$ ipython --no-banner

In [1]: import numpy as np

In [2]: import numpy.linalg as la

In [3]: np.set_printoptions(suppress=True, linewidth=160)

In [4]: X = np.array([[2, -1, 0, 1], [-1, 2, -1, 0], [0, -1, 2, -1], [1, 0, -1, 2]])

In [5]: r0, v = X[1], X[2]

In [6]: print(r0 @ r0)
6

In [7]: p = (r0 @ v) / (r0 @ r0) * r0

In [8]: print(round(float(la.norm(r0 + v) ** 2 + la.norm(r0 - v) ** 2), 4))
24.0

In [9]: np.outer(r0, v)
Out[9]: 
array([[ 0,  1, -2,  1],
       [ 0, -2,  4, -2],
       [ 0,  1, -2,  1],
       [ 0,  0,  0,  0]])

In [10]: theta = np.radians(15)

In [11]: r_ = np.eye(4)

In [12]: r_[1, 1] = r_[3, 3] = np.cos(theta)

In [13]: r_[1, 3], r_[3, 1] = -np.sin(theta), np.sin(theta)

In [14]: r_.round(4)
Out[14]: 
array([[ 1.    ,  0.    ,  0.    ,  0.    ],
       [ 0.    ,  0.9659,  0.    , -0.2588],
       [ 0.    ,  0.    ,  1.    ,  0.    ],
       [ 0.    ,  0.2588,  0.    ,  0.9659]])

In [15]: out = X @ r_.T

In [16]: np.allclose(la.norm(X, axis=1), la.norm(out, axis=1))
Out[16]: True

In [17]: print(out.round(4))
[[ 2.     -1.2247  0.      0.7071]
 [-1.      1.9319 -1.      0.5176]
 [ 0.     -0.7071  2.     -1.2247]
 [ 1.     -0.5176 -1.      1.9319]]

In [18]: x = np.array([-6, -7, 4, -1])

In [19]: target = X @ x

In [20]: target
Out[20]: array([ -6, -12,  16, -12])

In [21]: print(np.round(la.solve(X, 5 * target), 4))
[-30. -35.  20.  -5.]

In [22]: print(np.round(la.solve(X, target), 4))
[-6. -7.  4. -1.]

In [23]: print(np.round(la.solve(X.T, X[2]), 4))
[0. 0. 1. 0.]

In [24]: np.round(la.solve(X, target + X[:, 3]), 4)
Out[24]: array([-6., -7.,  4.,  0.])

In [25]: evals, vecs = la.eigh(X)

In [26]: x = np.array([-3, 3, 3, 0])

In [27]: print(np.abs(X).sum(axis=1).max(), np.round(np.abs(evals).max(), 4))
4 3.4142

In [28]: np.round(vecs * np.maximum(evals, 0) @ vecs.T, 4) + 0
Out[28]: 
array([[ 2., -1.,  0.,  1.],
       [-1.,  2., -1.,  0.],
       [ 0., -1.,  2., -1.],
       [ 1.,  0., -1.,  2.]])

In [29]: x @ X @ x / (x @ x), round(evals[0], 4), round(evals[-1], 4)
Out[29]: (np.float64(2.0), np.float64(0.5858), np.float64(3.4142))

In [30]: print(np.round(vecs * np.sqrt(evals) @ vecs.T, 4) + 0)
[[ 1.3066 -0.3827  0.      0.3827]
 [-0.3827  1.3066 -0.3827  0.    ]
 [ 0.     -0.3827  1.3066 -0.3827]
 [ 0.3827  0.     -0.3827  1.3066]]

In [31]: x @ X @ x
Out[31]: np.int64(54)

In [32]: J = np.load("case1.npy")

In [33]: print(J)
[[ -5  18 -11   6]
 [  3  -3   7   7]
 [ -2   9  -6   6]
 [  0   0   0   0]
 [ -2  -6   5  -1]
 [ -2  -6   5  -1]
 [ -5  18 -11   6]
 [  0   0   0   0]
 [ -3   9  -5   0]
 [ -2  -6   5  -1]
 [ -2   9  -6   6]
 [ -2   9  -6   6]
 [  3  -3   7   7]
 [ -2  -6   5  -1]
 [  0   0   0   0]
 [ -2  15  -4  13]
 [ -2   9  -6   6]
 [  0   0   0   0]
 [  0   0   0   0]
 [ -3   9  -5   0]
 [ -2   9  -6   6]
 [  0   0   0   0]
 [  3  -3   7   7]
 [  0   0   0   0]
 [  0   0   0   0]
 [ -2   9  -6   6]
 [  0   0   0   0]
 [ -2   9  -6   6]]

In [34]: labels = J[:, 2] > np.median(J[:, 2])

In [35]: r0 = J[labels].mean(axis=0) - J[~labels].mean(axis=0)

In [36]: r0.round(4)
Out[36]: array([  1.6667, -11.    ,   9.5714,  -0.7619])

In [37]: round((((J - J.mean(axis=0)) @ r0 > 0) == labels).mean(), 4)
Out[37]: np.float64(0.6786)

In [38]: Xc = J - J.mean(axis=0)

In [39]: left, sigma, Vt = la.svd(Xc, full_matrices=False)

In [40]: np.abs(Vt[0]).argmax()
Out[40]: np.int64(1)

In [41]: print((np.sign(left[:, 0]) == np.sign(left[0, 0])).astype(int))
[1 0 1 0 0 0 1 0 1 0 1 1 0 0 0 1 1 0 0 1 1 0 0 0 0 1 0 1]

In [42]: out = np.c_[J[:, :3] @ np.array([[0, -1, -3], [-3, -2, 3], [0, -1, -1]]), np.array([0, 2, 2, 2, 0, 1, 0, 0, 1, 1, 1, 2, 2, 2, 1, 1, 2, 2, 1, 0, 0, 1, 2, 1, 0, 2, 1, 1])]

In [43]: out
Out[43]: 
array([[-54, -20,  80,   0],
       [  9,  -4, -25,   2],
       [-27, -10,  39,   2],
       [  0,   0,   0,   2],
       [ 18,   9, -17,   0],
       [ 18,   9, -17,   1],
       [-54, -20,  80,   0],
       [  0,   0,   0,   0],
       [-27, -10,  41,   1],
       [ 18,   9, -17,   1],
       [-27, -10,  39,   1],
       [-27, -10,  39,   2],
       [  9,  -4, -25,   2],
       [ 18,   9, -17,   2],
       [  0,   0,   0,   1],
       [-45, -24,  55,   1],
       [-27, -10,  39,   2],
       [  0,   0,   0,   2],
       [  0,   0,   0,   1],
       [-27, -10,  41,   0],
       [-27, -10,  39,   0],
       [  0,   0,   0,   1],
       [  9,  -4, -25,   2],
       [  0,   0,   0,   1],
       [  0,   0,   0,   0],
       [-27, -10,  39,   2],
       [  0,   0,   0,   1],
       [-27, -10,  39,   1]])

In [44]: np.round(la.norm(la.qr(J)[0].T @ out, axis=0) ** 2 / ((out ** 2).sum(axis=0) + 1e-12), 4)
Out[44]: array([1.    , 1.    , 1.    , 0.5182])

In [45]: la.matrix_rank(out)
Out[45]: np.int64(4)

In [46]: data = np.array([[-1.0, 1.0, 0.0, 0.0, 0.0, 0.0],
    ...:     [0.0, -1.0, 1.0, 0.0, 0.0, 0.0],
    ...:     [0.0, 0.0, -1.0, 1.0, 0.0, 0.0],
    ...:     [0.0, 0.0, 0.0, -1.0, 1.0, 0.0],
    ...:     [0.0, 0.0, 0.0, 0.0, -1.0, 1.0],
    ...:     [0.0, 0.0, 0.0, 0.0, 0.0, -1.0]])

In [47]: out = data[0, 0] * data[1:] - np.outer(data[1:, 0], data[0])

In [48]: out
Out[48]: 
array([[ 0.,  1., -1., -0., -0., -0.],
       [ 0., -0.,  1., -1., -0., -0.],
       [ 0., -0., -0.,  1., -1., -0.],
       [ 0., -0., -0., -0.,  1., -1.],
       [ 0., -0., -0., -0., -0.,  1.]])

In [49]: la.matrix_rank(out), la.matrix_rank(data)
Out[49]: (np.int64(5), np.int64(6))

In [50]: np.flatnonzero(~out.round(6).any(axis=1))
Out[50]: array([], dtype=int64)

In [51]: data[:, 0] / data[0, 0]
Out[51]: array([ 1., -0., -0., -0., -0., -0.])

In [52]: out = data / la.norm(data, axis=1, keepdims=True)

In [53]: C2 = out @ out.T

In [54]: (np.abs(C2) > 0.9).astype(int)
Out[54]: 
array([[1, 0, 0, 0, 0, 0],
       [0, 1, 0, 0, 0, 0],
       [0, 0, 1, 0, 0, 0],
       [0, 0, 0, 1, 0, 0],
       [0, 0, 0, 0, 1, 0],
       [0, 0, 0, 0, 0, 1]])

In [55]: np.argwhere(np.triu(np.abs(C2) > 0.95, 1))
Out[55]: array([], shape=(0, 2), dtype=int64)

In [56]: (C2 - 2 * np.eye(6)).round(6).argmax(axis=1)
Out[56]: array([2, 3, 0, 0, 0, 0])

In [57]: np.round(la.norm(out, axis=1), 4)
Out[57]: array([1., 1., 1., 1., 1., 1.])

In [58]: np.round(np.degrees(np.arccos(np.clip(C2[1, 0], -1, 1))), 4)
Out[58]: np.float64(120.0)
